% ipython --no-banner

In [1]: import numpy as np

In [2]: np.set_printoptions(suppress=True, linewidth=140)

In [3]: J = np.load("sample5.npy")

In [4]: J
Out[4]: 
array([[8, 6, 4, 2],
       [6, 5, 3, 2],
       [4, 3, 2, 1],
       [2, 2, 1, 1]])

In [5]: rng = np.random.default_rng(889)

In [6]: z = rng.permutation(4)

In [7]: z
Out[7]: array([0, 2, 1, 3])

In [8]: M2 = J[z][:, z]

In [9]: np.round(np.linalg.det(M2), 2), round(np.linalg.det(J[z]), 2)
Out[9]: (np.float64(0.0), np.float64(0.0))

In [10]: M2
Out[10]: 
array([[8, 4, 6, 2],
       [4, 2, 3, 1],
       [6, 3, 5, 2],
       [2, 1, 2, 1]])

In [11]: np.allclose(M2, J)
Out[11]: False

In [12]: np.trace(M2)
Out[12]: np.int64(16)

In [13]: vals, V = np.linalg.eigh(M2)

In [14]: np.round(np.linalg.eigvalsh(M2 + 3 * np.eye(4)), 2)
Out[14]: array([ 3.  ,  3.  ,  3.72, 18.28])

In [15]: np.abs(V[:, -1]).round(6).argmax()
Out[15]: np.int64(0)

In [16]: print(round(float(vals.sum()), 2), np.trace(M2))
16.0 16

In [17]: print(np.round(V.T @ V, 2) + 0)
[[1. 0. 0. 0.]
 [0. 1. 0. 0.]
 [0. 0. 1. 0.]
 [0. 0. 0. 1.]]

In [18]: vals.round(2) + 0
Out[18]: array([ 0.  ,  0.  ,  0.72, 15.28])

In [19]: np.unique(vals.round(6) + 0, return_counts=True)[1]
Out[19]: array([2, 1, 1])

In [20]: (vals > 1e-8).sum(), (vals < -1e-8).sum()
Out[20]: (np.int64(2), np.int64(0))

In [21]: mat = np.array([[0, -1, -1], [0, 0, -2], [0, 0, 0]])

In [22]: U, s, vt = np.linalg.svd(mat)

In [23]: V = vt[:(s > 1e-8).sum()]

In [24]: vec = mat[0] + 4 * mat[2] + rng.integers(2) * np.eye(3)[1]

In [25]: vec
Out[25]: array([ 0.,  0., -1.])

In [26]: np.allclose(V.T @ V @ vec, vec)
Out[26]: True

In [27]: U, s, vt = np.linalg.svd(mat)

In [28]: s.round(2)
Out[28]: array([2.29, 0.87, 0.  ])

In [29]: np.argmax(s[:-1] / (s[1:] + 1e-6)) + 1
Out[29]: np.int64(2)

In [30]: M2 = U[:, :2] @ np.diag(s[:2]) @ vt[:2]

In [31]: round(float(np.linalg.norm(mat - M2) / np.linalg.norm(mat)), 2)
Out[31]: 0.0

In [32]: print(M2.round(2) + 0)
[[ 0. -1. -1.]
 [ 0.  0. -2.]
 [ 0.  0.  0.]]

In [33]: round(np.abs(mat - M2).max(), 2)
Out[33]: np.float64(0.0)

In [34]: np.round(np.linalg.det(mat.T), 2)
Out[34]: np.float64(0.0)

In [35]: np.poly(mat)
Out[35]: array([1., 0., 0., 0.])

In [36]: np.kron(np.eye(2, dtype=int), mat)
Out[36]: 
array([[ 0, -1, -1,  0,  0,  0],
       [ 0,  0, -2,  0,  0,  0],
       [ 0,  0,  0,  0,  0,  0],
       [ 0,  0,  0,  0, -1, -1],
       [ 0,  0,  0,  0,  0, -2],
       [ 0,  0,  0,  0,  0,  0]])

In [37]: round(float(np.trace(np.linalg.pinv(mat) @ mat)), 2)
Out[37]: 2.0

In [38]: [round(float(x), 2) for x in np.linalg.svd(mat, compute_uv=False)[:3]]
Out[38]: [2.29, 0.87, 0.0]

In [39]: round(np.linalg.norm(mat, 2) / np.linalg.norm(mat), 2)
Out[39]: np.float64(0.93)

In [40]: F = np.loadtxt("w.csv", delimiter=",")

In [41]: F
Out[41]: 
array([[  4.,  -3.,  -1.,   0.],
       [ -7., -14., -12., -11.],
       [  6.,  -1.,   1.,   2.]])

In [42]: r = np.linalg.matrix_rank(F)

In [43]: r
Out[43]: np.int64(2)

In [44]: null = np.linalg.svd(F)[2][r:].T

In [45]: print([int(np.linalg.matrix_rank(np.delete(F, i, axis=0))) for i in range(3)])
[2, 2, 2]

In [46]: np.round(F @ null, 2) + 0
Out[46]: 
array([[0., 0.],
       [0., 0.],
       [0., 0.]])

In [47]: [int(np.linalg.matrix_rank(F[:, :j + 1])) for j in range(4)]
Out[47]: [1, 2, 2, 2]

In [48]: print(np.round(null @ null.T, 2))
[[ 0.13  0.21 -0.1  -0.25]
 [ 0.21  0.4  -0.37 -0.25]
 [-0.1  -0.37  0.71 -0.25]
 [-0.25 -0.25 -0.25  0.75]]

In [49]: print([int(np.linalg.matrix_rank(F[:i])) for i in range(1, len(F) + 1)])
[1, 2, 2]

In [50]: print(np.allclose(F @ null, 0))
True

In [51]: np.linalg.matrix_rank(F.T @ F), np.linalg.matrix_rank(F @ F.T)
Out[51]: (np.int64(2), np.int64(2))

In [52]: F[1] @ F[0]
Out[52]: np.float64(26.0)

In [53]: np.round(np.linalg.norm(F, axis=1), 2)
Out[53]: array([ 5.1 , 22.58,  6.48])

In [54]: print(np.round(np.linalg.norm(F, axis=0), 2))
[10.05 14.35 12.08 11.18]

In [55]: round(np.linalg.norm(F[1] - F[0]), 2)
Out[55]: np.float64(22.0)

In [56]: round(np.linalg.norm(F, 2), 2)
Out[56]: np.float64(22.78)

In [57]: round(float(np.linalg.norm(F[1], 1)), 2), round(float(np.linalg.norm(F[1], np.inf)), 2)
Out[57]: (44.0, 14.0)

In [58]: round(np.linalg.norm(F) ** 2 / np.linalg.norm(F, 2) ** 2, 2)
Out[58]: np.float64(1.11)

In [59]: np.linalg.cond(F) > 100
Out[59]: np.True_

In [60]: round(float(np.trace(np.linalg.pinv(F) @ F)), 2)
Out[60]: 2.0

In [61]: np.unique(F.round(6), axis=0).shape
Out[61]: (3, 4)

In [62]: print(np.round(F @ np.linalg.pinv(F) @ F, 2) + 0)
[[  4.  -3.  -1.   0.]
 [ -7. -14. -12. -11.]
 [  6.  -1.   1.   2.]]

In [63]: M2 = F[0, 0] * F[1:] - np.outer(F[1:, 0], F[0])

In [64]: M2
Out[64]: 
array([[  0., -77., -55., -44.],
       [  0.,  14.,  10.,   8.]])

In [65]: np.flatnonzero(~M2.round(6).any(axis=1))
Out[65]: array([], dtype=int64)

In [66]: F[:, 0] / F[0, 0]
Out[66]: array([ 1.  , -1.75,  1.5 ])

In [67]: arr = np.load("out11.npy")

In [68]: arr.round(2)
Out[68]: 
array([[-0.76, -0.65],
       [-0.65,  0.76]])

In [69]: z = rng.permutation(2)

In [70]: print(z)
[0 1]

In [71]: M2 = arr[z][:, z]

In [72]: round(np.linalg.det(M2), 2), np.round(np.linalg.det(arr[z]), 2)
Out[72]: (np.float64(-1.0), np.float64(-1.0))

In [73]: theta = np.radians(90)

In [74]: r_ = np.eye(2)

In [75]: r_[0, 0] = r_[1, 1] = np.cos(theta)

In [76]: r_[0, 1], r_[1, 0] = -np.sin(theta), np.sin(theta)

In [77]: r_.round(2) + 0
Out[77]: 
array([[ 0., -1.],
       [ 1.,  0.]])

In [78]: M2 = arr @ r_.T

In [79]: M2.round(2)
Out[79]: 
array([[ 0.65, -0.76],
       [-0.76, -0.65]])

In [80]: np.round(np.linalg.svd(arr, compute_uv=False), 2), np.round(np.linalg.svd(M2, compute_uv=False), 2)
Out[80]: (array([1., 1.]), array([1., 1.]))

In [81]: cent = np.sign(np.array([[1, 1, 0], [5, 5, 3], [2, 3, 1]]))

In [82]: M2 = (np.tril(cent, -1) + np.eye(3)) @ (np.triu(cent, 1) + np.eye(3))

In [83]: vals = np.array([1, -2, 0])

In [84]: A = np.rint(M2 * vals @ np.linalg.inv(M2)) + 0

In [85]: A
Out[85]: 
array([[  4.,  -6.,   3.],
       [  6., -10.,   5.],
       [  6., -10.,   5.]])

In [86]: np.linalg.matrix_rank(A, rtol=0.1)
Out[86]: np.int64(1)

In [87]: round(float(np.linalg.norm(A, 2) / np.linalg.norm(A)), 2)
Out[87]: 1.0

In [88]: print([round(float(x), 2) for x in np.linalg.svd(A, compute_uv=False)[:3]])
[19.57, 0.32, 0.0]

In [89]: print(np.argsort(-np.linalg.norm(A, axis=0).round(6), kind="stable")[:3])
[1 0 2]

In [90]: M2 = np.array([[0, -2], [3, 3]])

In [91]: cent = np.kron(M2, A)

In [92]: np.linalg.matrix_rank(cent)
Out[92]: np.int64(4)

In [93]: cent
Out[93]: 
array([[  0.,  -0.,   0.,  -8.,  12.,  -6.],
       [  0.,  -0.,   0., -12.,  20., -10.],
       [  0.,  -0.,   0., -12.,  20., -10.],
       [ 12., -18.,   9.,  12., -18.,   9.],
       [ 18., -30.,  15.,  18., -30.,  15.],
       [ 18., -30.,  15.,  18., -30.,  15.]])

In [94]: np.round(np.linalg.norm(cent, 2), 2), round(np.linalg.norm(M2, 2) * np.linalg.norm(A, 2), 2)
Out[94]: (np.float64(87.99), np.float64(87.99))

In [95]: U, s, vt = np.linalg.svd(A)

In [96]: V = vt[:(s > 1e-8).sum()]

In [97]: vec = A[1] + 4 * A[0] + rng.integers(2) * np.eye(3)[0]

In [98]: print(vec)
[ 22. -34.  17.]

In [99]: np.round(V.T @ V, 2) + 0
Out[99]: 
array([[ 1. ,  0. ,  0. ],
       [ 0. ,  0.8, -0.4],
       [ 0. , -0.4,  0.2]])

In [100]: K = np.load("run15.npy")

In [101]: K
Out[101]: 
array([[-0.6, -0.9],
       [ 1.8,  0.9],
       [-0.9, -4.2]])

In [102]: M2 = np.c_[K[:, :1] @ np.array([[3]]), np.array([-2, 0, -4])]

In [103]: M2.round(2)
Out[103]: 
array([[-1.8, -2. ],
       [ 5.4,  0. ],
       [-2.7, -4. ]])

In [104]: np.round(np.linalg.norm(M2 - K @ np.linalg.lstsq(K, M2)[0], axis=0), 2) + 0
Out[104]: array([0. , 1.3])

In [105]: np.linalg.matrix_rank(M2)
Out[105]: np.int64(2)

In [106]: vec = np.array([0, 3])

In [107]: rhs = K @ vec

In [108]: print(np.round(np.linalg.pinv(K) @ K, 2) + 0)
[[1. 0.]
 [0. 1.]]

In [109]: np.round(np.linalg.lstsq(K, rhs)[0], 2) + 0
Out[109]: array([0., 3.])

In [110]: np.round(np.linalg.solve(K.T @ K, K.T @ rhs), 2) + 0
Out[110]: array([0., 3.])

In [111]: rhs = rhs + 0.3 * rng.normal(size=3)

In [112]: rhs.round(2)
Out[112]: array([ -2.87,   2.28, -12.1 ])

In [113]: beta, *_ = np.linalg.lstsq(K, rhs)

In [114]: round(np.linalg.norm(rhs - K @ beta), 2)
Out[114]: np.float64(0.34)

In [115]: np.round(K.T @ (rhs - K @ beta), 2) + 0
Out[115]: array([0., 0.])

In [116]: [round(float(np.linalg.norm(np.linalg.solve(K.T @ K + lam * np.eye(2), K.T @ rhs))), 2) for lam in (0, 1, 10, 100)]
Out[116]: [2.93, 2.7, 1.86, 0.48]

In [117]: beta.round(2)
Out[117]: array([-0.15,  2.93])

In [118]: beta.round()
Out[118]: array([-0.,  3.])

In [119]: theta = np.radians(180)

In [120]: r_ = np.eye(2)

In [121]: r_[1, 1] = r_[0, 0] = np.cos(theta)

In [122]: r_[1, 0], r_[0, 1] = -np.sin(theta), np.sin(theta)

In [123]: r_.round(2) + 0
Out[123]: 
array([[-1.,  0.],
       [ 0., -1.]])

In [124]: M2 = K @ r_.T

In [125]: np.allclose(np.linalg.norm(K, axis=1), np.linalg.norm(M2, axis=1))
Out[125]: True

In [126]: hat = K @ np.linalg.solve(K.T @ K, K.T)

In [127]: np.round(np.linalg.eigvalsh(hat), 2) + 0
Out[127]: array([0., 1., 1.])

In [128]: print(np.round(np.diag(hat), 2))
[0.08 0.94 0.98]

In [129]: np.round(hat @ K[:, 1], 2)
Out[129]: array([-0.9,  0.9, -4.2])

In [130]: np.trace(hat)
Out[130]: np.float64(2.0)

In [131]: M = np.load("layer11.npy")

In [132]: M
Out[132]: 
array([[ 1,  1,  1,  1,  1,  1,  1,  1],
       [ 1, -1,  1, -1,  1, -1,  1, -1],
       [ 1,  1, -1, -1, -1, -1,  1,  1]])

In [133]: print(M.reshape(-1, 2))
[[ 1  1]
 [ 1  1]
 [ 1  1]
 [ 1  1]
 [ 1 -1]
 [ 1 -1]
 [ 1 -1]
 [ 1 -1]
 [ 1  1]
 [-1 -1]
 [-1 -1]
 [ 1  1]]

In [134]: M.reshape(2, -1)
Out[134]: 
array([[ 1,  1,  1,  1,  1,  1,  1,  1,  1, -1,  1, -1],
       [ 1, -1,  1, -1,  1,  1, -1, -1, -1, -1,  1,  1]])

In [135]: t3 = M.reshape(3, 2, -1)

In [136]: t3.shape
Out[136]: (3, 2, 4)

In [137]: np.einsum("ihd,ihd->ih", t3, t3)
Out[137]: 
array([[4, 4],
       [4, 4],
       [4, 4]])

In [138]: print(np.swapaxes(t3, 1, 2)[0])
[[1 1]
 [1 1]
 [1 1]
 [1 1]]

In [139]: M2 = M / np.linalg.norm(M, axis=1, keepdims=True)

In [140]: G = M2 @ M2.T

In [141]: (G - 2 * np.eye(3)).round(6).argmax(axis=1)
Out[141]: array([1, 0, 0])

In [142]: G[1].round(2) + 0
Out[142]: array([0., 1., 0.])

In [143]: np.round(np.linalg.norm(M2, axis=1), 2)
Out[143]: array([1., 1., 1.])
